% ipython --no-banner

In [1]: import numpy as np

In [2]: from numpy import linalg as LA

In [3]: np.set_printoptions(precision=3, suppress=True, linewidth=100, floatmode="fixed")

In [4]: rd = lambda a: np.round(a, 3) + 0

In [5]: data = np.loadtxt("m.csv", delimiter=",")

In [6]: print(data)
[[ 0.700 -0.400  1.600  0.100 -1.100 -1.000  0.700  1.400 -1.600  2.800  8.204 -0.700  0.700]
 [ 0.800 -1.800  2.000  0.000 -0.800  1.000  0.200 -0.400  0.200 -1.400 -4.193 -0.400 -0.400]
 [-2.300 -1.100  1.000  0.900  0.800 -1.300 -0.100 -1.000 -0.500  0.300  0.678 -0.400 -0.600]
 [-0.800 -0.700  1.400 -2.100 -0.200  2.300 -1.500  0.000 -0.700  0.200  0.355  0.000  2.100]
 [-0.300  0.200  1.300  0.900  0.700 -1.400 -1.000  0.600  1.000  1.000  2.562  1.100  0.900]
 [-0.900 -1.600 -0.700  0.000 -0.200 -0.500  1.400 -0.800  1.300  0.600  1.024  0.100  0.100]
 [ 1.300  0.100 -1.200  1.100 -1.100 -2.800  0.600 -0.200  0.700 -0.800 -2.082  2.300  0.200]
 [-0.200  0.300 -1.200  0.300 -1.000 -0.300  1.500  0.600  1.000  0.400  1.402 -2.400 -0.900]
 [ 0.300  0.100 -1.200 -2.400 -2.200  0.200 -0.600  0.300 -0.400  0.300  1.118 -0.700 -0.100]
 [-0.400 -0.500  1.100  1.000 -0.400  0.100 -0.900  1.100  0.500  0.000  0.164  1.600  0.100]
 [-1.500  0.400 -1.400 -0.700  0.600  0.800 -1.300 -1.300  0.300 -0.100 -0.904 -1.100 -0.100]
 [ 0.000  0.500 -1.200 -1.400 -2.000  0.500  0.400  0.300 -0.700  1.900  5.666 -1.400 -0.700]
 [ 0.200  0.300  0.300 -0.200  0.100  1.500  1.400 -0.700  0.500 -0.700 -2.756 -0.800  0.000]
 [ 1.400 -1.500  0.100  1.000 -0.100  0.300  0.100  0.400 -0.200 -0.600 -1.979  2.100 -0.700]
 [ 1.400 -0.500  2.600  1.300 -0.900 -2.600  0.400 -0.800  2.800 -0.200 -0.585  0.600  1.800]
 [-0.100  2.000  1.500 -0.900 -0.100 -0.600  1.100 -1.000 -0.700 -1.200 -3.427 -1.400  2.600]
 [ 0.300 -1.200 -0.500  0.400  0.900 -0.800 -0.200  2.100  0.300 -0.700 -2.197  0.600 -0.700]
 [-0.100 -1.700 -0.600 -2.100 -2.000 -1.000  1.400  0.200  0.000 -0.700 -2.189  1.000  0.600]
 [-0.600  0.200  0.300 -0.100 -0.200 -1.900 -0.800  2.000  1.600  0.600  2.064 -0.300  0.000]
 [ 0.000 -1.000  0.500  0.700  1.300  0.900 -0.200 -1.200  0.000  0.300  1.232 -0.100 -1.200]]

In [7]: x = np.array([1, -4, 3, -2, 1, 5, -3, 2, -4, 4, -2, 4, 3])

In [8]: target = data @ x

In [9]: print(rd(LA.solve(data.T @ data, data.T @ target)))
[ 1.000 -4.000  3.000 -2.000  1.000  5.000 -3.000  2.000 -4.000  4.000 -2.000  4.000  3.000]

In [10]: print(rd(LA.lstsq(data, target)[0]))
[ 1.000 -4.000  3.000 -2.000  1.000  5.000 -3.000  2.000 -4.000  4.000 -2.000  4.000  3.000]

In [11]: rng = np.random.default_rng(123)

In [12]: target = target + 0.02 * rng.normal(size=20)

In [13]: print(rd(target))
[  1.972  15.979  -5.630  35.394   0.894  -9.236 -14.249 -28.893  -0.242  12.266  -4.490 -11.563
  -0.164  16.245 -11.110  -3.143   5.225   5.665 -12.934   2.843]

In [14]: c, *_ = LA.lstsq(data, target)

In [15]: print(rd(LA.norm(target - data @ c)))
0.039

In [16]: print([round(float(LA.norm(LA.solve(data.T @ data + lam * np.eye(13), data.T @ target))), 2) for lam in (0, 1, 10, 100)])
[11.41, 10.19, 7.87, 2.59]

In [17]: print(rd(c))
[ 0.999 -4.003  3.001 -2.001  1.010  4.997 -2.999  2.002 -3.995  4.027 -2.010  3.995  3.002]

In [18]: G = data.T @ data

In [19]: print(np.allclose(G, G.T))
True

In [20]: print(rd(np.diag(G)))
[ 16.620  20.430  30.690  25.160  22.010  35.580  17.400  19.780  19.780  19.560 172.578  28.130
  20.390]

In [21]: hat = data @ LA.solve(data.T @ data, data.T)

In [22]: print(rd(LA.eigvalsh(hat)))
[0.000 0.000 0.000 0.000 0.000 0.000 0.000 1.000 1.000 1.000 1.000 1.000 1.000 1.000 1.000 1.000
 1.000 1.000 1.000 1.000]

In [23]: print(np.allclose(hat @ hat, hat))
True

In [24]: print(rd(hat @ data[:, 7]))
[ 1.400 -0.400 -1.000  0.000  0.600 -0.800 -0.200  0.600  0.300  1.100 -1.300  0.300 -0.700  0.400
 -0.800 -1.000  2.100  0.200  2.000 -1.200]

In [25]: W0 = np.load("layer13.npy")

In [26]: print(W0)
[[ 1.300  0.000 -1.100 -0.100  0.200  0.700  1.600  0.900  0.600 -0.100]
 [ 0.300 -0.900 -0.300 -0.100  2.800 -0.500 -1.400  0.500  0.900 -0.800]
 [-0.800 -0.600 -1.800 -0.100 -0.500  0.200 -2.200  0.300 -0.300  0.200]
 [ 1.900 -1.000  0.900 -0.200 -0.300 -0.100 -0.800 -0.200  3.000 -0.200]
 [ 1.000 -0.100 -0.800  0.300 -0.300 -3.100  0.000 -0.800  2.300 -0.500]
 [-0.900  0.400  0.200 -0.400  0.200  0.900 -0.400  0.300  1.000  0.300]
 [ 1.700  0.200  0.900 -3.100  1.200  1.800 -0.200 -0.400  0.000 -2.100]
 [ 0.700  1.100 -1.500 -0.300  0.000  0.400 -0.500 -0.700  0.200 -0.200]]

In [27]: r0, v = W0[5], W0[6]

In [28]: print(rd(r0 @ r0))
3.36

In [29]: p = (r0 @ v) / (r0 @ r0) * r0

In [30]: print(rd(LA.norm(r0 + v) ** 2 + LA.norm(r0 - v) ** 2))
52.0

In [31]: print(rd(v - p))
[ 2.011  0.062  0.831 -2.962  1.131  1.489 -0.062 -0.504 -0.345 -2.204]

In [32]: J = np.loadtxt("dump.csv", delimiter=",")

In [33]: print(J)
[[-2.000 -8.000  1.000  5.000 -8.000 -8.000 -5.000  0.000  0.000  0.000  0.000  0.000  0.000]
 [ 6.000  4.000  7.000 -4.000 -2.000 -2.000  8.000  0.000  0.000  0.000  0.000  0.000  0.000]
 [ 7.000  5.000 -5.000 -7.000  9.000  1.000 -9.000  0.000  0.000  0.000  0.000  0.000  0.000]
 [-4.000  6.000  8.000 -1.000  1.000 -2.000 -1.000  0.000  0.000  0.000  0.000  0.000  0.000]
 [-3.000  6.000 -7.000 -5.000  5.000  9.000  5.000  0.000  0.000  0.000  0.000  0.000  0.000]
 [ 3.000 -9.000  7.000 -5.000  4.000  6.000 -8.000  0.000  0.000  0.000  0.000  0.000  0.000]
 [ 5.000 -1.000  1.000  1.000 -8.000  7.000 -3.000  0.000  0.000  0.000  0.000  0.000  0.000]
 [ 0.000  0.000  0.000  0.000  0.000  0.000  0.000  1.000 -1.000  0.000 -1.000  3.000 -3.000]
 [ 0.000  0.000  0.000  0.000  0.000  0.000  0.000  3.000  0.000  0.000  1.000  1.000  3.000]
 [ 0.000  0.000  0.000  0.000  0.000  0.000  0.000  1.000  0.000  3.000  0.000 -2.000 -2.000]
 [ 0.000  0.000  0.000  0.000  0.000  0.000  0.000  0.000 -1.000  3.000 -3.000 -2.000 -3.000]
 [ 0.000  0.000  0.000  0.000  0.000  0.000  0.000  2.000 -3.000  3.000  2.000 -3.000 -3.000]
 [ 0.000  0.000  0.000  0.000  0.000  0.000  0.000 -2.000 -2.000 -1.000  2.000  3.000 -1.000]]

In [34]: r0 = np.array([2, 1, 0])

In [35]: print(np.polyval(r0, J[2]))
[105.000  55.000  45.000  91.000 171.000   3.000 153.000   0.000   0.000   0.000   0.000   0.000
   0.000]

In [36]: print(np.correlate(J[2], J[4], "full"))
[   0.000    0.000    0.000    0.000    0.000    0.000   35.000   88.000   55.000  -90.000 -117.000
   83.000   88.000 -117.000 -140.000  113.000   42.000  -57.000   27.000    0.000    0.000    0.000
    0.000    0.000    0.000]

In [37]: print(np.flatnonzero(LA.matrix_power((J != 0) + (J.T != 0) + np.eye(13), 13)[6]))
[0 1 2 3 4 5 6]

In [38]: print(rd(np.sort(LA.eigvals(J).real)))
[-12.082  -4.426  -3.945  -2.352  -0.607  -0.607   0.622   0.622   1.667   2.243   2.243   3.324
  14.295]

In [39]: A = np.load("test17.npy")

In [40]: print(A)
[[  0.200   2.200  -0.400  -0.500   0.800   0.100  -0.600  -0.100  -1.964   0.000]
 [  0.100  -2.500  -1.800  -0.700   1.500  -0.700   0.900  -2.500  -8.978  -0.600]
 [ -0.900   0.700   1.400   1.100  -0.400  -1.500   0.800   0.300   7.031  -0.300]
 [  1.200   0.200  -1.200  -2.000  -0.300   1.200   1.600  -0.800  -5.985  -0.700]
 [ -1.200   0.300  -0.200  -0.800  -1.100  -0.800  -0.900   1.300  -1.019   0.500]
 [ -1.000  -0.600   1.100   0.500   0.200  -1.400  -0.900   0.300   5.497  -0.200]
 [ -0.800   0.000  -0.100   1.900   0.600  -0.300  -0.400   1.000  -0.513   2.100]
 [  2.000   0.100   0.600   1.000  -0.800  -1.200  -1.000   0.200   3.021  -0.300]
 [ -0.400   1.800   0.600  -1.200   1.500   1.400  -1.000   1.400   3.003  -0.200]
 [  0.200   0.700  -2.900   0.000  -0.300   1.900  -0.200   0.000 -14.479  -1.000]
 [  0.600   0.100   0.600  -1.200   1.700  -0.500   1.300   0.900   3.000  -0.500]
 [  1.100  -1.100  -0.900  -1.500  -0.700   0.600  -1.100  -0.700  -4.521  -0.300]
 [  2.000  -0.800   0.800   0.800   0.200   0.300   0.300   1.300   4.020   0.600]
 [  0.000   1.700   1.400  -1.500   1.000  -0.200   0.200   0.100   7.045   0.300]
 [ -0.900   0.000   0.300   0.700   0.700  -1.700   0.400   1.600   1.496  -0.100]
 [ -1.500   0.700   1.700   0.700   2.300   0.600   0.100  -0.900   8.505  -1.200]
 [  0.400  -0.300  -0.300  -0.300   0.200   2.300   2.200  -1.100  -1.508   0.600]
 [ -0.500  -0.700  -0.800   1.000  -0.400   1.200   1.200   0.600  -4.012  -0.600]
 [ -0.200   2.100  -0.400  -1.200  -1.200   1.000  -0.300  -0.200  -1.981   0.100]
 [  0.900  -0.800  -2.200   0.700  -1.000   0.400   0.700   0.200 -11.011  -0.400]
 [ -1.000   1.000  -0.800   0.500  -0.200  -0.100   0.300   0.300  -3.983  -0.100]
 [ -0.600  -0.600   0.700  -1.600   0.000  -0.200  -1.300   1.400   3.455   0.700]
 [  0.200  -0.700   1.000   0.100  -0.200   0.200   1.400   0.500   5.009  -1.300]
 [  0.300   1.500   0.300   0.200   0.400  -0.700  -0.900   0.100   1.496  -2.100]
 [ -1.200   0.100  -0.100   0.400  -0.300   1.300   1.900  -0.500  -0.508  -0.700]
 [ -0.800  -0.300  -1.400  -0.700   0.600   0.800  -0.400  -1.100  -6.970  -0.400]
 [ -0.300   0.200  -0.300  -1.100  -1.700   0.000  -1.100   0.400  -1.477  -0.100]
 [  1.400   0.000   0.400   1.100  -1.300   0.700   0.800  -0.100   1.990  -0.900]
 [ -0.600  -0.700  -0.800   0.500  -0.600  -0.300   0.400  -0.100  -4.002   0.000]
 [  0.500   2.800   1.700   0.100  -1.600  -0.600  -1.000   0.200   8.474   0.800]
 [ -1.200   1.700  -0.400   1.100  -1.200  -0.300   0.800   0.100  -2.004   0.400]
 [ -0.100   0.100  -1.700   0.600  -0.600  -0.300   0.300   2.400  -8.494   1.200]
 [  1.100   0.300  -1.500   1.400   0.400  -1.900   0.500  -0.500  -7.499   0.400]
 [  0.300   0.500   0.400   0.700   0.600   0.000   1.500   1.300   1.952  -0.400]
 [ -0.800   0.100   0.300  -0.100   1.200   0.400   1.100   2.600   1.486  -1.200]
 [  1.600  -0.500  -1.900   1.400  -1.100  -2.900   0.500   0.000  -9.540  -0.400]
 [ -0.600   1.000  -1.200   1.500  -0.800  -0.100  -0.300   1.600  -6.026   0.900]
 [  1.400   0.300   0.300  -0.800  -0.300  -0.500   0.600  -1.000   1.486  -1.600]
 [  0.900   0.200   0.400  -1.400  -1.100   1.800  -1.400  -0.800   2.000   0.300]
 [  1.100   2.400   0.700  -0.100   0.700  -0.400   0.200  -0.800   3.506  -0.400]
 [ -0.300   0.300   0.100   1.300   0.100   0.400  -1.200   0.500   0.505   1.000]
 [  1.300   0.700   0.200   1.500  -0.400  -1.800   1.000  -0.800   1.012  -0.500]
 [  1.300  -2.200  -1.200   0.700  -0.400   0.000   0.500   0.000  -6.027  -1.200]
 [ -0.100   1.300  -1.400   0.900   0.300   0.500  -0.600  -0.300  -6.984  -0.500]
 [ -1.100   1.300   0.300   0.800  -1.100  -0.600   0.800  -0.500   1.510   0.500]
 [ -0.400   0.700   0.100  -1.600  -1.300  -0.200  -0.600   0.300   0.524   0.700]
 [  1.000   1.300   1.900   0.100  -2.000   0.100   0.100  -0.900   9.511   0.500]]

In [41]: # column 8 dominates

In [42]: x = np.array([1, -1, 4, -4, 0, 2, -5, 0, -4, -3])

In [43]: print((A @ x).argmax())
9

In [44]: x @ A
---------------------------------------------------------------------------
ValueError                                Traceback (most recent call last)
Cell In[44], line 1
----> 1 x @ A

ValueError: matmul: Input operand 1 has a mismatch in its core dimension 0, with gufunc signature (n?,k),(k,m?)->(n?,m?) (size 47 is different from 10)
